>>> import numpy as np
>>> from numpy import linalg as LA
>>> np.set_printoptions(precision=2, suppress=True, linewidth=100)
>>> mat = np.array([[-3.0, 1.0, 0.0, 0.0, 0.0, 0.0, 0.0],
...     [0.0, -3.0, 1.0, 0.0, 0.0, 0.0, 0.0],
...     [0.0, 0.0, -3.0, 1.0, 0.0, 0.0, 0.0],
...     [0.0, 0.0, 0.0, -3.0, 1.0, 0.0, 0.0],
...     [0.0, 0.0, 0.0, 0.0, -3.0, 1.0, 0.0],
...     [0.0, 0.0, 0.0, 0.0, 0.0, -3.0, 1.0],
...     [0.0, 0.0, 0.0, 0.0, 0.0, 0.0, -3.0]])
>>> mat
array([[-3.,  1.,  0.,  0.,  0.,  0.,  0.],
       [ 0., -3.,  1.,  0.,  0.,  0.,  0.],
       [ 0.,  0., -3.,  1.,  0.,  0.,  0.],
       [ 0.,  0.,  0., -3.,  1.,  0.,  0.],
       [ 0.,  0.,  0.,  0., -3.,  1.,  0.],
       [ 0.,  0.,  0.,  0.,  0., -3.,  1.],
       [ 0.,  0.,  0.,  0.,  0.,  0., -3.]])
>>> np.allclose(mat, mat.T)
False
>>> np.allclose(mat @ mat.T, mat.T @ mat)
False
>>> (mat - mat.T) / 2
array([[ 0. ,  0.5,  0. ,  0. ,  0. ,  0. ,  0. ],
       [-0.5,  0. ,  0.5,  0. ,  0. ,  0. ,  0. ],
       [ 0. , -0.5,  0. ,  0.5,  0. ,  0. ,  0. ],
       [ 0. ,  0. , -0.5,  0. ,  0.5,  0. ,  0. ],
       [ 0. ,  0. ,  0. , -0.5,  0. ,  0.5,  0. ],
       [ 0. ,  0. ,  0. ,  0. , -0.5,  0. ,  0.5],
       [ 0. ,  0. ,  0. ,  0. ,  0. , -0.5,  0. ]])
>>> gram = mat.T @ mat
>>> LA.svd(mat, compute_uv=False) ** 2
array([15.51, 14.14, 12.11,  9.76,  7.47,  5.61,  4.41])
>>> np.trace(gram), (mat ** 2).sum()
(np.float64(69.0), np.float64(69.0))
>>> x = np.array([-1, 0, 0, 0, -1, 0, 1])
>>> y = mat @ x
>>> y
array([ 3.,  0.,  0., -1.,  3.,  1., -3.])
>>> LA.solve(mat, y + mat[:, 6])
array([-1., -0., -0., -0., -1., -0.,  2.])
>>> LA.solve(mat, y)
array([-1., -0., -0., -0., -1., -0.,  1.])
>>> W1 = np.array([[1, -2, 0],
...     [1, 1, -2],
...     [0, 2, 1],
...     [-2, -2, 2],
...     [2, 2, 0],
...     [2, 0, 1],
...     [0, 2, 1]])
>>> b = np.array([1, -1, -3])
>>> H = np.maximum(mat @ W1 + b, 0)
>>> (H > 0).astype(int)
array([[0, 1, 0],
       [0, 0, 1],
       [0, 0, 0],
       [1, 1, 0],
       [0, 0, 0],
       [0, 1, 0],
       [1, 0, 0]])
>>> print((H > 0).mean(axis=0))
[0.29 0.43 0.14]
>>> LA.matrix_rank(H)
np.int64(3)
>>> C = np.array([[1, 1, 3], [3, 2, 2], [3, 1, 3]])
>>> print((H @ C).round(6).argmax(axis=1))
[0 0 0 2 0 0 2]
>>> H @ C
array([[18., 12., 12.],
       [12.,  4., 12.],
       [ 0.,  0.,  0.],
       [30., 23., 41.],
       [ 0.,  0.,  0.],
       [ 3.,  2.,  2.],
       [ 1.,  1.,  3.]])
>>> [int(LA.matrix_rank(LA.matrix_power(mat, p))) for p in range(1, 8)]
[7, 7, 7, 7, 7, 7, 7]
>>> np.prod(np.diag(mat)), round(float(LA.det(mat)), 2)
(np.float64(-2187.0), -2187.0)
>>> np.sort(LA.eigvals(mat))
array([-3., -3., -3., -3., -3., -3., -3.])
>>> feats = np.load("w.npy")
>>> feats
array([[ 0.25, -0.08,  0.08, -0.42],
       [-0.08,  0.03, -0.03,  0.14],
       [ 0.08, -0.03,  0.03, -0.14],
       [-0.42,  0.14, -0.14,  0.69]])
>>> U, sv, Vh = LA.svd(feats)
>>> sv.round(2) + 0
array([1., 0., 0., 0.])
>>> other = U[:, :1] @ np.diag(sv[:1]) @ Vh[:1]
>>> LA.matrix_rank(feats, rtol=0.05)
np.int64(1)
>>> np.round(LA.norm(feats - other) / LA.norm(feats), 2)
np.float64(0.0)
>>> round(np.trace(LA.pinv(feats) @ feats), 2)
np.float64(1.0)
>>> np.allclose(feats[:-1].T @ LA.lstsq(feats[:-1].T, feats[-1])[0], feats[-1])
True
>>> print(np.abs(np.diag(LA.qr(feats)[1])) > 1e-9)
[ True False False False]
>>> feats @ LA.pinv(feats) @ feats
array([[ 0.25, -0.08,  0.08, -0.42],
       [-0.08,  0.03, -0.03,  0.14],
       [ 0.08, -0.03,  0.03, -0.14],
       [-0.42,  0.14, -0.14,  0.69]])
>>> rng = np.random.default_rng(53770)
>>> z = rng.permutation(4)
>>> z
array([0, 2, 3, 1])
>>> other = feats[z][:, z]
>>> np.diag(other)
array([0.25, 0.03, 0.69, 0.03])
>>> np.allclose(other, feats)
False
>>> E = np.load("m.npy")
>>> print(E)
[[ -3.05  -0.08   1.03   2.25]
 [  2.57  -0.38  -0.95  -1.26]
 [  8.16   0.06  -3.44  -5.46]
 [ 12.76  -0.39  -4.93  -8.52]
 [ -9.93  -0.49   4.25   7.16]
 [ -0.28   0.1   -0.03  -0.2 ]
 [ -4.52   0.07   2.17   2.78]
 [ -5.25   0.28   2.46   4.  ]
 [  1.83  -0.43   0.05  -0.89]
 [ -3.06   0.09   1.24   2.04]
 [  3.88  -0.31  -2.29  -2.7 ]
 [ -0.85  -0.15   0.4    0.63]
 [  2.85  -0.03  -1.26  -1.98]
 [  8.72   0.26  -3.81  -6.61]
 [ 23.94   0.01 -10.47 -17.12]
 [-11.01  -0.01   4.84   7.8 ]
 [  2.31  -0.02  -0.6   -1.22]
 [  4.65  -0.06  -1.77  -3.36]
 [ -0.21  -0.17   0.09   0.25]
 [ -0.07   0.13   0.     0.04]
 [  1.91  -0.04  -0.77  -0.75]
 [  1.37  -0.34  -1.05  -1.2 ]
 [ -7.22  -0.4    3.81   6.31]
 [ -1.1    0.2    0.24   0.21]
 [-14.48   0.17   6.51   9.65]
 [ -2.52   0.13   0.9    2.86]
 [  1.08   0.18  -0.48  -0.55]
 [ -2.91  -0.23   1.16   2.31]
 [ 10.02   0.13  -4.72  -7.33]
 [ 10.47  -0.35  -4.99  -6.98]
 [ -2.75   0.11   0.45   1.81]]
>>> z = rng.permutation(4)
>>> other = E[:, z] * rng.choice([-1, 1], 4)
>>> other
array([[ -3.05,  -1.03,   2.25,  -0.08],
       [  2.57,   0.95,  -1.26,  -0.38],
       [  8.16,   3.44,  -5.46,   0.06],
       [ 12.76,   4.93,  -8.52,  -0.39],
       [ -9.93,  -4.25,   7.16,  -0.49],
       [ -0.28,   0.03,  -0.2 ,   0.1 ],
       [ -4.52,  -2.17,   2.78,   0.07],
       [ -5.25,  -2.46,   4.  ,   0.28],
       [  1.83,  -0.05,  -0.89,  -0.43],
       [ -3.06,  -1.24,   2.04,   0.09],
       [  3.88,   2.29,  -2.7 ,  -0.31],
       [ -0.85,  -0.4 ,   0.63,  -0.15],
       [  2.85,   1.26,  -1.98,  -0.03],
       [  8.72,   3.81,  -6.61,   0.26],
       [ 23.94,  10.47, -17.12,   0.01],
       [-11.01,  -4.84,   7.8 ,  -0.01],
       [  2.31,   0.6 ,  -1.22,  -0.02],
       [  4.65,   1.77,  -3.36,  -0.06],
       [ -0.21,  -0.09,   0.25,  -0.17],
       [ -0.07,  -0.  ,   0.04,   0.13],
       [  1.91,   0.77,  -0.75,  -0.04],
       [  1.37,   1.05,  -1.2 ,  -0.34],
       [ -7.22,  -3.81,   6.31,  -0.4 ],
       [ -1.1 ,  -0.24,   0.21,   0.2 ],
       [-14.48,  -6.51,   9.65,   0.17],
       [ -2.52,  -0.9 ,   2.86,   0.13],
       [  1.08,   0.48,  -0.55,   0.18],
       [ -2.91,  -1.16,   2.31,  -0.23],
       [ 10.02,   4.72,  -7.33,   0.13],
       [ 10.47,   4.99,  -6.98,  -0.35],
       [ -2.75,  -0.45,   1.81,   0.11]])
>>> U, _, Vh = LA.svd(E.T @ other)
>>> np.round(LA.lstsq(E, other)[0], 2) + 0
array([[ 1.,  0.,  0.,  0.],
       [ 0.,  0.,  0.,  1.],
       [ 0., -1.,  0.,  0.],
       [ 0.,  0.,  1.,  0.]])
>>> np.round(U @ Vh, 2) + 0
array([[ 1.,  0.,  0.,  0.],
       [ 0.,  0.,  0.,  1.],
       [ 0., -1.,  0.,  0.],
       [ 0.,  0.,  1.,  0.]])
>>> other = np.c_[E[:, :1] @ np.array([[-3]]), np.array([0, 9, 4, 9, 2, 7, 2, 2, 7, 2, 9, 2, 5, 6, 2, 5, 8, 6, 7, 9, 9, 6, 6, 4, 7, 6, 9, 4, 3, 4, 8])]
>>> other
array([[  9.15,   0.  ],
       [ -7.71,   9.  ],
       [-24.48,   4.  ],
       [-38.28,   9.  ],
       [ 29.79,   2.  ],
       [  0.84,   7.  ],
       [ 13.56,   2.  ],
       [ 15.75,   2.  ],
       [ -5.49,   7.  ],
       [  9.18,   2.  ],
       [-11.64,   9.  ],
       [  2.55,   2.  ],
       [ -8.55,   5.  ],
       [-26.16,   6.  ],
       [-71.82,   2.  ],
       [ 33.03,   5.  ],
       [ -6.93,   8.  ],
       [-13.95,   6.  ],
       [  0.63,   7.  ],
       [  0.21,   9.  ],
       [ -5.73,   9.  ],
       [ -4.11,   6.  ],
       [ 21.66,   6.  ],
       [  3.3 ,   4.  ],
       [ 43.44,   7.  ],
       [  7.56,   6.  ],
       [ -3.24,   9.  ],
       [  8.73,   4.  ],
       [-30.06,   3.  ],
       [-31.41,   4.  ],
       [  8.25,   8.  ]])
>>> LA.matrix_rank(other)
np.int64(2)
>>> LA.norm(LA.qr(E)[0].T @ other, axis=0) ** 2 / ((other ** 2).sum(axis=0) + 1e-12)
array([1.  , 0.14])
>>> np.round(LA.norm(other - E @ LA.lstsq(E, other)[0], axis=0), 2) + 0
array([ 0.  , 31.23])
>>> W0 = np.loadtxt("sample10.csv", delimiter=",")
>>> W0
array([[ 14.82, -11.5 ,  11.31],
       [ 11.54, -10.02,   9.36],
       [  6.18,  -7.16,   6.  ],
       [  5.93,  -7.  ,   5.84],
       [  5.42,  -6.68,   5.5 ],
       [  4.88,  -6.32,   5.14],
       [  3.55,  -5.36,   4.2 ],
       [  2.99,  -4.9 ,   3.78],
       [  2.64,  -4.6 ,   3.52],
       [  2.02,  -4.02,   3.02],
       [  1.11,  -2.99,   2.2 ],
       [  1.1 ,  -2.99,   2.19],
       [  1.  ,  -2.85,   2.09],
       [  0.84,  -2.62,   1.92],
       [  0.62,  -2.26,   1.66],
       [  0.18,  -1.31,   0.99],
       [  0.01,  -0.39,   0.34],
       [  0.  ,  -0.2 ,   0.19],
       [  0.  ,  -0.12,   0.12],
       [ -0.01,   0.29,  -0.36],
       [ -0.02,   0.33,  -0.42],
       [ -0.04,   0.4 ,  -0.57],
       [ -0.33,   0.5 ,  -1.26],
       [ -0.97,   0.34,  -2.06],
       [ -1.82,   0.06,  -2.85],
       [ -2.4 ,  -0.13,  -3.33],
       [ -3.92,  -0.63,  -4.46],
       [ -4.61,  -0.85,  -4.95],
       [ -4.72,  -0.88,  -5.03],
       [ -7.39,  -1.69,  -6.79],
       [ -8.16,  -1.91,  -7.27],
       [ -9.09,  -2.18,  -7.86],
       [ -9.88,  -2.4 ,  -8.35],
       [-11.66,  -2.88,  -9.43],
       [-12.42,  -3.08,  -9.89],
       [-13.52,  -3.37, -10.54]])
>>> z = W0[:, 0] > np.median(W0[:, 0])
>>> r0 = W0[z].mean(axis=0) - W0[~z].mean(axis=0)
>>> ((W0 - W0.mean(axis=0)) @ r0 > 0).astype(int)
array([1, 1, 1, 1, 1, 1, 1, 1, 1, 1, 1, 1, 1, 1, 1, 1, 1, 1, 1, 0, 0, 0, 0, 0, 0, 0, 0, 0, 0, 0, 0,
       0, 0, 0, 0, 0])
>>> print(np.argsort(-np.abs(r0).round(6), kind="stable"))
[0 2 1]
>>> print(r0)
[ 8.6  -3.91  8.54]
>>> print(z.astype(int))
[1 1 1 1 1 1 1 1 1 1 1 1 1 1 1 1 1 0 0 0 0 0 0 0 0 0 0 0 0 0 0 0 0 0 0 0]
>>> round((((W0 - W0.mean(axis=0)) @ r0 > 0) == z).mean(), 2)
np.float64(0.94)
